% python3 -q
>>> import numpy as np
>>> np.set_printoptions(precision=2, suppress=True, linewidth=120, legacy="1.25")
>>> M = np.loadtxt("w.csv", delimiter=",")
>>> M
array([[  7.,   2., -10.,   4.,   8.,  -8.,   6.,   4.,  10.],
       [  2.,   4.,  -5.,   2.,   4.,  -4.,   3.,   2.,   5.],
       [-10.,  -5.,  28., -10., -20.,  20., -15., -10., -25.],
       [  4.,   2., -10.,   7.,   8.,  -8.,   6.,   4.,  10.],
       [  8.,   4., -20.,   8.,  19., -16.,  12.,   8.,  20.],
       [ -8.,  -4.,  20.,  -8., -16.,  19., -12.,  -8., -20.],
       [  6.,   3., -15.,   6.,  12., -12.,  12.,   6.,  15.],
       [  4.,   2., -10.,   4.,   8.,  -8.,   6.,   7.,  10.],
       [ 10.,   5., -25.,  10.,  20., -20.,  15.,  10.,  28.]])
>>> # equal to its transpose
>>> print(np.sort(np.abs(np.linalg.eigvals(M))))
[  3.   3.   3.   3.   3.   3.   3.   3. 107.]
>>> print(np.linalg.matrix_power(M, 3))
[[  47143.   23558. -117790.   47116.   94232.  -94232.   70674.   47116.  117790.]
 [  23558.   11806.  -58895.   23558.   47116.  -47116.   35337.   23558.   58895.]
 [-117790.  -58895.  294502. -117790. -235580.  235580. -176685. -117790. -294475.]
 [  47116.   23558. -117790.   47143.   94232.  -94232.   70674.   47116.  117790.]
 [  94232.   47116. -235580.   94232.  188491. -188464.  141348.   94232.  235580.]
 [ -94232.  -47116.  235580.  -94232. -188464.  188491. -141348.  -94232. -235580.]
 [  70674.   35337. -176685.   70674.  141348. -141348.  106038.   70674.  176685.]
 [  47116.   23558. -117790.   47116.   94232.  -94232.   70674.   47143.  117790.]
 [ 117790.   58895. -294475.  117790.  235580. -235580.  176685.  117790.  294502.]]
>>> np.trace(M)
131.0
>>> np.round(np.abs(np.linalg.eigvals(M)).max(), 2)
107.0
>>> M @ M
array([[  449.,   220., -1100.,   440.,   880.,  -880.,   660.,   440.,  1100.],
       [  220.,   119.,  -550.,   220.,   440.,  -440.,   330.,   220.,   550.],
       [-1100.,  -550.,  2759., -1100., -2200.,  2200., -1650., -1100., -2750.],
       [  440.,   220., -1100.,   449.,   880.,  -880.,   660.,   440.,  1100.],
       [  880.,   440., -2200.,   880.,  1769., -1760.,  1320.,   880.,  2200.],
       [ -880.,  -440.,  2200.,  -880., -1760.,  1769., -1320.,  -880., -2200.],
       [  660.,   330., -1650.,   660.,  1320., -1320.,   999.,   660.,  1650.],
       [  440.,   220., -1100.,   440.,   880.,  -880.,   660.,   449.,  1100.],
       [ 1100.,   550., -2750.,  1100.,  2200., -2200.,  1650.,  1100.,  2759.]])
>>> L = np.linalg.cholesky(M)
>>> round(np.prod(np.diag(L)) ** 2, 2), np.round(np.linalg.det(M), 2)
(702027.0, 702027.0)
>>> L @ L.T
array([[  7.,   2., -10.,   4.,   8.,  -8.,   6.,   4.,  10.],
       [  2.,   4.,  -5.,   2.,   4.,  -4.,   3.,   2.,   5.],
       [-10.,  -5.,  28., -10., -20.,  20., -15., -10., -25.],
       [  4.,   2., -10.,   7.,   8.,  -8.,   6.,   4.,  10.],
       [  8.,   4., -20.,   8.,  19., -16.,  12.,   8.,  20.],
       [ -8.,  -4.,  20.,  -8., -16.,  19., -12.,  -8., -20.],
       [  6.,   3., -15.,   6.,  12., -12.,  12.,   6.,  15.],
       [  4.,   2., -10.,   4.,   8.,  -8.,   6.,   7.,  10.],
       [ 10.,   5., -25.,  10.,  20., -20.,  15.,  10.,  28.]])
>>> np.diag(L) ** 2
array([ 7.  ,  3.43, 12.38,  3.36,  4.3 ,  3.91,  3.39,  3.15,  3.91])
>>> ev, evecs = np.linalg.eigh(M)
>>> np.linalg.eigvalsh(M + -1 * np.eye(9))
array([  2.,   2.,   2.,   2.,   2.,   2.,   2.,   2., 106.])
>>> np.abs(evecs[:, -1]).round(6).argmax()
2
>>> (ev > 1e-8).sum(), (ev < -1e-8).sum()
(9, 0)
>>> np.linalg.eigvalsh(M @ M)
array([    9.,     9.,     9.,     9.,     9.,     9.,     9.,     9., 11449.])
>>> x = np.ones(9)
>>> for _ in range(4):
...     x = M @ x
...     x /= np.linalg.norm(x)
...     print(round(x @ M @ x, 2))
... 
106.32
107.0
107.0
107.0
>>> x
array([ 0.2 ,  0.1 , -0.49,  0.2 ,  0.39, -0.39,  0.29,  0.2 ,  0.49])
>>> round(np.linalg.eigvalsh(M)[-1], 2)
107.0
>>> M2 = M[0, 0] * M[1:] - np.outer(M[1:, 0], M[0])
>>> M2
array([[  0.,  24., -15.,   6.,  12., -12.,   9.,   6.,  15.],
       [  0., -15.,  96., -30., -60.,  60., -45., -30., -75.],
       [  0.,   6., -30.,  33.,  24., -24.,  18.,  12.,  30.],
       [  0.,  12., -60.,  24.,  69., -48.,  36.,  24.,  60.],
       [  0., -12.,  60., -24., -48.,  69., -36., -24., -60.],
       [  0.,   9., -45.,  18.,  36., -36.,  48.,  18.,  45.],
       [  0.,   6., -30.,  12.,  24., -24.,  18.,  33.,  30.],
       [  0.,  15., -75.,  30.,  60., -60.,  45.,  30.,  96.]])
>>> np.linalg.matrix_rank(M2), np.linalg.matrix_rank(M)
(8, 9)
>>> print(np.flatnonzero(~M2.round(6).any(axis=1)))
[]
>>> M[:, 0] / M[0, 0]
array([ 1.  ,  0.29, -1.43,  0.57,  1.14, -1.14,  0.86,  0.57,  1.43])
>>> J = np.loadtxt("sample14.csv", delimiter=",")
>>> J
array([[ 0.12,  0.44,  0.46,  1.19, -0.76, -0.82,  0.39, -0.24, -0.18,  0.82, -0.09],
       [-0.31,  0.06,  0.57,  0.35,  0.66,  0.37, -0.96, -0.2 , -0.89,  0.26, -1.03],
       [ 0.  , -0.61,  0.22,  0.06,  0.63,  0.91,  0.81, -0.1 ,  0.25,  1.26,  0.21],
       [-0.25,  0.74, -0.66,  1.  ,  0.26,  0.89,  0.17, -0.67, -0.15, -0.57,  0.53],
       [ 0.55,  0.36, -1.16,  0.24,  0.35, -0.1 , -0.04,  1.22, -0.47,  0.51, -0.18],
       [ 0.8 , -0.99, -0.08,  0.82, -0.26,  0.34,  0.21,  0.13,  0.44, -0.7 , -0.88],
       [ 0.06, -0.7 ,  0.24,  0.07,  0.38, -0.44,  0.76,  0.05, -1.39, -0.55,  0.53],
       [-1.17, -0.63, -0.92, -0.13, -0.92,  0.15,  0.15, -0.17, -0.4 ,  0.26, -0.47],
       [-0.31,  0.9 ,  0.48, -0.37, -0.14,  0.41,  1.16,  0.53, -0.09, -0.4 , -0.86],
       [ 0.55,  0.21, -0.69, -0.5 ,  0.53, -0.61,  0.46, -1.23, -0.02,  0.15, -0.72],
       [-1.05, -0.19, -0.1 ,  0.55,  1.02, -0.84,  0.21,  0.33,  0.75, -0.23, -0.17]])
>>> rng = np.random.default_rng(440)
>>> idx = rng.permutation(11)
>>> idx
array([ 4,  5,  7,  8,  9,  3,  2,  0,  1, 10,  6])
>>> M2 = J[idx][:, idx]
>>> np.sort(np.abs(np.linalg.eigvals(M2)))
array([2., 2., 2., 2., 2., 2., 2., 2., 2., 2., 2.])
>>> np.diag(M2)
array([ 0.35,  0.34, -0.17, -0.09,  0.15,  1.  ,  0.22,  0.12,  0.06, -0.17,  0.76])
>>> M2 = J + rng.integers(-2, 3, (11, 1)) @ rng.integers(-2, 3, (1, 11))
>>> M2
array([[-0.88,  0.44,  2.46, -0.81, -1.76, -2.82, -0.61, -1.24,  0.82, -1.18,  0.91],
       [-0.31,  0.06,  0.57,  0.35,  0.66,  0.37, -0.96, -0.2 , -0.89,  0.26, -1.03],
       [ 0.  , -0.61,  0.22,  0.06,  0.63,  0.91,  0.81, -0.1 ,  0.25,  1.26,  0.21],
       [-0.25,  0.74, -0.66,  1.  ,  0.26,  0.89,  0.17, -0.67, -0.15, -0.57,  0.53],
       [ 1.55,  0.36, -3.16,  2.24,  1.35,  1.9 ,  0.96,  2.22, -1.47,  2.51, -1.18],
       [ 2.8 , -0.99, -4.08,  4.82,  1.74,  4.34,  2.21,  2.13, -1.56,  3.3 , -2.88],
       [-0.94, -0.7 ,  2.24, -1.93, -0.62, -2.44, -0.24, -0.95, -0.39, -2.55,  1.53],
       [-2.17, -0.63,  1.08, -2.13, -1.92, -1.85, -0.85, -1.17,  0.6 , -1.74,  0.53],
       [ 1.69,  0.9 , -3.52,  3.63,  1.86,  4.41,  3.16,  2.53, -2.09,  3.6 , -2.86],
       [ 1.55,  0.21, -2.69,  1.5 ,  1.53,  1.39,  1.46, -0.23, -1.02,  2.15, -1.72],
       [-3.05, -0.19,  3.9 , -3.45, -0.98, -4.84, -1.79, -1.67,  2.75, -4.23,  1.83]])
>>> M2 - J
array([[-1.,  0.,  2., -2., -1., -2., -1., -1.,  1., -2.,  1.],
       [ 0.,  0.,  0.,  0.,  0.,  0.,  0.,  0.,  0.,  0.,  0.],
       [ 0.,  0.,  0.,  0.,  0.,  0.,  0.,  0.,  0.,  0.,  0.],
       [ 0.,  0.,  0.,  0.,  0.,  0.,  0.,  0.,  0.,  0.,  0.],
       [ 1.,  0., -2.,  2.,  1.,  2.,  1.,  1., -1.,  2., -1.],
       [ 2.,  0., -4.,  4.,  2.,  4.,  2.,  2., -2.,  4., -2.],
       [-1.,  0.,  2., -2., -1., -2., -1., -1.,  1., -2.,  1.],
       [-1.,  0.,  2., -2., -1., -2., -1., -1.,  1., -2.,  1.],
       [ 2.,  0., -4.,  4.,  2.,  4.,  2.,  2., -2.,  4., -2.],
       [ 1.,  0., -2.,  2.,  1.,  2.,  1.,  1., -1.,  2., -1.],
       [-2.,  0.,  4., -4., -2., -4., -2., -2.,  2., -4.,  2.]])
>>> np.abs(M2 - J).sum(axis=1)
array([14.,  0.,  0.,  0., 14., 28., 14., 14., 28., 14., 28.])
>>> np.linalg.matrix_rank(M2 - J, tol=1e-8)
1
